$ python -q
>>> import numpy as np
>>> from numpy import linalg as LA
>>> np.set_printoptions(precision=1, suppress=True, linewidth=140, sign=" ")
>>> tidy = lambda a: np.round(a, 1) + 0
>>> r0 = np.array([-5, 1, -5, -5])
>>> F = -1 * np.eye(4) + np.outer(r0, r0)
>>> F
array([[24., -5., 25., 25.],
       [-5.,  0., -5., -5.],
       [25., -5., 24., 25.],
       [25., -5., 25., 24.]])
>>> ang = np.radians(15)
>>> R = np.eye(4)
>>> R[0, 0] = R[2, 2] = np.cos(ang)
>>> R[0, 2], R[2, 0] = -np.sin(ang), np.sin(ang)
>>> print(tidy(R))
[[ 1.   0.  -0.3  0. ]
 [ 0.   1.   0.   0. ]
 [ 0.3  0.   1.   0. ]
 [ 0.   0.   0.   1. ]]
>>> B = F @ R.T
>>> tidy(np.abs(B - F).max(axis=0))
array([ 7.3,  0. ,  5.7,  0. ])
>>> np.allclose(F @ F.T, B @ B.T)
True
>>> tidy(LA.det(R)), tidy(np.trace(R))
(np.float64(1.0), np.float64(3.9))
>>> tidy(B)
array([[16.7, -5. , 30.4, 25. ],
       [-3.5,  0. , -6.1, -5. ],
       [17.9, -5. , 29.7, 25. ],
       [17.7, -5. , 30.6, 24. ]])
>>> left, s, VT = LA.svd(F)
>>> tidy(s)
array([ 75.,   1.,   1.,   1.])
>>> print(np.argmax(s[:-1] / (s[1:] + 1e-6)) + 1)
1
>>> B = left[:, :1] @ np.diag(s[:1]) @ VT[:1]
>>> tidy(B)
array([[24.7, -4.9, 24.7, 24.7],
       [-4.9,  1. , -4.9, -4.9],
       [24.7, -4.9, 24.7, 24.7],
       [24.7, -4.9, 24.7, 24.7]])
>>> LA.matrix_rank(F, rtol=0.05)
np.int64(1)
>>> tidy(np.abs(F - B).max())
np.float64(1.0)
>>> mat = np.array([[0, 1, 1, 0, -3],
...     [-1, 1, 0, -3, 0],
...     [1, 2, 3, 1, 0],
...     [1, 3, 0, -3, 3]])
>>> mat[1] = mat[2]
>>> mat
array([[ 0,  1,  1,  0, -3],
       [ 1,  2,  3,  1,  0],
       [ 1,  2,  3,  1,  0],
       [ 1,  3,  0, -3,  3]])
>>> print(np.allclose(mat[:-1].T @ LA.lstsq(mat[:-1].T, mat[-1])[0], mat[-1]))
False
>>> np.abs(np.diag(LA.qr(mat)[1])) > 1e-9
array([ True,  True,  True, False])
>>> left, s, VT = LA.svd(mat)
>>> np.argmax(s[:-1] / (s[1:] + 1e-6)) + 1
np.int64(3)
>>> B = left[:, :3] @ np.diag(s[:3]) @ VT[:3]
>>> tidy(np.abs(mat - B).max())
np.float64(0.0)
>>> LA.matrix_rank(mat, rtol=0.05)
np.int64(3)
>>> np.unravel_index(np.abs(mat).argmax(), mat.shape)
(np.int64(0), np.int64(4))
>>> np.diff(mat, axis=0)
array([[ 1,  1,  2,  1,  3],
       [ 0,  0,  0,  0,  0],
       [ 0,  1, -3, -4,  3]])
>>> tidy(LA.norm(mat))
np.float64(8.3)
>>> tidy(LA.svd(mat, compute_uv=False))
array([ 5.9,  5.3,  2.5,  0. ])
